% python3 -q
>>> import numpy as np
>>> np.set_printoptions(suppress=True, linewidth=140)
>>> feats = np.load("test6.npy")
>>> feats
array([[2, 0, 0, 0],
       [0, 3, 0, 0],
       [0, 0, 0, 0],
       [0, 0, 0, 3]])
>>> # 4 blocks once reordered
>>> ev, evecs = np.linalg.eigh(feats)
>>> print(ev)
[0. 2. 3. 3.]
>>> print(np.round(np.linalg.eigvalsh(feats @ feats), 3))
[0. 4. 9. 9.]
>>> evecs @ np.diag(ev) @ evecs.T
array([[2., 0., 0., 0.],
       [0., 3., 0., 0.],
       [0., 0., 0., 0.],
       [0., 0., 0., 3.]])
>>> np.round(np.linalg.eigvalsh(feats + 3 * np.eye(4)), 3)
array([3., 5., 6., 6.])
>>> r = np.linalg.matrix_rank(feats)
>>> r
np.int64(3)
>>> null = np.linalg.svd(feats)[2][r:].T
>>> null.shape
(4, 1)
>>> null @ null.T
array([[0., 0., 0., 0.],
       [0., 0., 0., 0.],
       [0., 0., 1., 0.],
       [0., 0., 0., 0.]])
>>> print(np.linalg.matrix_rank(feats.T @ feats), np.linalg.matrix_rank(feats @ feats.T))
3 3
>>> [int(np.linalg.matrix_rank(feats[:i])) for i in range(1, len(feats) + 1)]
[1, 2, 2, 3]
>>> other = np.array([[-3], [-4], [-4]])
>>> C = np.array([[1, 2, 1, 1]])
>>> F = other @ C
>>> F
array([[-3, -6, -3, -3],
       [-4, -8, -4, -4],
       [-4, -8, -4, -4]])
>>> # rows 1 and 2 are equal
>>> r = np.linalg.matrix_rank(F)
>>> print(r)
1
>>> null = np.linalg.svd(F)[2][r:].T
>>> np.round(null @ null.T, 3)
array([[ 0.857, -0.286, -0.143, -0.143],
       [-0.286,  0.429, -0.286, -0.286],
       [-0.143, -0.286,  0.857, -0.143],
       [-0.143, -0.286, -0.143,  0.857]])
>>> [int(np.linalg.matrix_rank(np.delete(F, i, axis=0))) for i in range(3)]
[1, 1, 1]
>>> np.allclose(F @ null, 0)
True
>>> np.round(F @ null, 3) + 0
array([[0., 0., 0.],
       [0., 0., 0.],
       [0., 0., 0.]])
>>> null.shape
(4, 3)
>>> [int(np.linalg.matrix_rank(F[:i])) for i in range(1, len(F) + 1)]
[1, 1, 1]
>>> x = np.array([2, 9, 3, 6])
>>> print(np.sign((F @ x).round(6)))
[-1 -1 -1]
>>> F @ np.eye(4)[1]
array([-6., -8., -8.])
>>> np.linalg.norm(F @ x) <= np.linalg.norm(F, 2) * np.linalg.norm(x) + 1e-9
np.True_
>>> (F @ x).argmax()
np.int64(0)
>>> F @ (2 * x)
array([-174, -232, -232])
>>> left, sig, Vt = np.linalg.svd(F)
>>> evecs = Vt[:(sig > 1e-8).sum()]
>>> rng = np.random.default_rng(57823)
>>> x = F[0] + -3 * F[1] + rng.integers(2) * np.eye(4)[1]
>>> x
array([ 9., 18.,  9.,  9.])
>>> round(float(np.linalg.norm(x - evecs.T @ evecs @ x)), 3)
0.0
>>> np.round(evecs.T @ evecs, 3)
array([[0.143, 0.286, 0.143, 0.143],
       [0.286, 0.571, 0.286, 0.286],
       [0.143, 0.286, 0.143, 0.143],
       [0.143, 0.286, 0.143, 0.143]])
>>> print(np.round(np.diag(evecs.T @ evecs), 3))
[0.143 0.571 0.143 0.143]
>>> left, sig, Vt = np.linalg.svd(F)
>>> sig.round(3) + 0
array([16.941,  0.   ,  0.   ])
>>> np.argmax(sig[:-1] / (sig[1:] + 1e-6)) + 1
np.int64(1)
>>> other = left[:, :1] @ np.diag(sig[:1]) @ Vt[:1]
>>> np.linalg.matrix_rank(F, rtol=0.05)
np.int64(1)
>>> np.round(np.linalg.norm(F - other, 2), 3), np.round(sig[1], 3)
(np.float64(0.0), np.float64(0.0))
>>> np.linalg.matrix_rank(other)
np.int64(1)
>>> print(other.round(3))
[[-3. -6. -3. -3.]
 [-4. -8. -4. -4.]
 [-4. -8. -4. -4.]]
>>> round(float(np.abs(F - other).max()), 3)
0.0
>>> other = np.array([[1]])
>>> C = np.array([[1, 3, 2], [0, 2, 0], [0, 3, 2]])
>>> data = np.block([[other, np.zeros((1, 3))], [np.zeros((3, 1)), C]])
>>> data
array([[1., 0., 0., 0.],
       [0., 1., 3., 2.],
       [0., 0., 2., 0.],
       [0., 0., 3., 2.]])
>>> # 2 groups of indices that never mix
>>> other = np.array([[-7, 3, -7], [5, -5, 3]])
>>> C = np.kron(other, data)
>>> C
array([[ -7.,  -0.,  -0.,  -0.,   3.,   0.,   0.,   0.,  -7.,  -0.,  -0.,  -0.],
       [ -0.,  -7., -21., -14.,   0.,   3.,   9.,   6.,  -0.,  -7., -21., -14.],
       [ -0.,  -0., -14.,  -0.,   0.,   0.,   6.,   0.,  -0.,  -0., -14.,  -0.],
       [ -0.,  -0., -21., -14.,   0.,   0.,   9.,   6.,  -0.,  -0., -21., -14.],
       [  5.,   0.,   0.,   0.,  -5.,  -0.,  -0.,  -0.,   3.,   0.,   0.,   0.],
       [  0.,   5.,  15.,  10.,  -0.,  -5., -15., -10.,   0.,   3.,   9.,   6.],
       [  0.,   0.,  10.,   0.,  -0.,  -0., -10.,  -0.,   0.,   0.,   6.,   0.],
       [  0.,   0.,  15.,  10.,  -0.,  -0., -15., -10.,   0.,   0.,   9.,   6.]])
>>> C.shape
(8, 12)
>>> X = np.load("w.npy")
>>> X
array([[ 4,  5,  3, -4],
       [ 5, -2,  4, -2],
       [-1, -4,  0, -5],
       [ 3,  5,  4,  0]])
>>> other = np.array([[-2, 1, -3], [0, 2, 0]])
>>> C = np.kron(other, X)
>>> round(float(np.linalg.norm(C, 2)), 3), np.round(np.linalg.norm(other, 2) * np.linalg.norm(X, 2), 3)
(42.659, np.float64(42.659))
>>> (X + X.T) / 2
array([[ 4. ,  5. ,  1. , -0.5],
       [ 5. , -2. ,  0. ,  1.5],
       [ 1. ,  0. ,  0. , -0.5],
       [-0.5,  1.5, -0.5,  0. ]])
>>> X.inv()
Traceback (most recent call last):
  File "<python-input-69>", line 1, in <module>
    X.inv()
    ^^^^^
AttributeError: 'numpy.ndarray' object has no attribute 'inv'
>>> np.trace(X)
np.int64(2)
>>> O, r_ = np.linalg.qr(X)
>>> np.round(O.T @ O, 3) + 0
array([[1., 0., 0., 0.],
       [0., 1., 0., 0.],
       [0., 0., 1., 0.],
       [0., 0., 0., 1.]])
>>> np.allclose(r_.T @ r_, X.T @ X)
True
>>> r_.round(3)
array([[-7.141, -4.061, -6.161,  2.941],
       [ 0.   ,  7.315,  0.271,  2.179],
       [ 0.   ,  0.   , -1.722,  1.436],
       [ 0.   ,  0.   ,  0.   ,  5.435]])
>>> np.round(np.abs(np.diag(r_)), 3)
array([7.141, 7.315, 1.722, 5.435])
>>> print(O.shape, r_.shape)
(4, 4) (4, 4)
>>> A = np.array([[81, -3], [-3, 68]])
>>> low = np.linalg.cholesky(A)
>>> np.linalg.eigvalsh(A).min() > 0
np.True_
>>> np.round(np.diag(low) ** 2, 3)
array([81.   , 67.889])
>>> np.round(A / np.sqrt(np.outer(np.diag(A), np.diag(A))), 3)
array([[ 1.  , -0.04],
       [-0.04,  1.  ]])
>>> low.round(3)
array([[ 9.   ,  0.   ],
       [-0.333,  8.239]])
>>> ev, evecs = np.linalg.eig(low)
>>> np.round(np.sort(np.linalg.eigvals(low @ low)), 3)
array([67.889, 81.   ])
>>> print(ev.round(3))
[8.239 9.   ]
>>> low @ evecs[:, 0] - ev[0] * evecs[:, 0]
array([0., 0.])
>>> hat = np.triu(np.array([[4, 5], [9, 6]]), 1) + np.eye(2)
>>> other = hat @ A @ np.linalg.inv(hat)
>>> hat @ A - A @ hat
array([[-15., -65.],
       [  0.,  15.]])
>>> np.linalg.matrix_rank(other)
np.int64(2)
>>> ev, evecs = np.linalg.eigh(A)
>>> print(np.round(np.linalg.eigvalsh(A @ A), 3))
[4534.822 6668.178]
>>> print(ev.round(3))
[67.341 81.659]
>>> np.round(evecs.T @ A @ evecs, 3) + 0
array([[67.341,  0.   ],
       [ 0.   , 81.659]])
>>> K = np.loadtxt("dump.csv", delimiter=",")
>>> K.round(3)
array([[-2.225, -0.589,  1.169,  3.055],
       [-1.011, -3.065,  1.436, -1.877],
       [-2.832,  0.316, -2.624, -0.998],
       [ 1.416, -2.482, -2.385,  1.465]])
>>> round(np.linalg.det(K), 3)
np.float64(-256.0)
>>> np.round(np.trace(K), 3)
np.float64(-6.448)
>>> np.allclose(K, K.T)
False
>>> np.allclose(K @ K.T, K.T @ K)
True
>>> np.round((K + K.T) / 2, 3)
array([[-2.225, -0.8  , -0.832,  2.236],
       [-0.8  , -3.065,  0.876, -2.18 ],
       [-0.832,  0.876, -2.624, -1.691],
       [ 2.236, -2.18 , -1.691,  1.465]])
>>> np.round((K - K.T) / 2, 3)
array([[ 0.   ,  0.211,  2.001,  0.82 ],
       [-0.211,  0.   ,  0.56 ,  0.303],
       [-2.001, -0.56 ,  0.   ,  0.694],
       [-0.82 , -0.303, -0.694,  0.   ]])
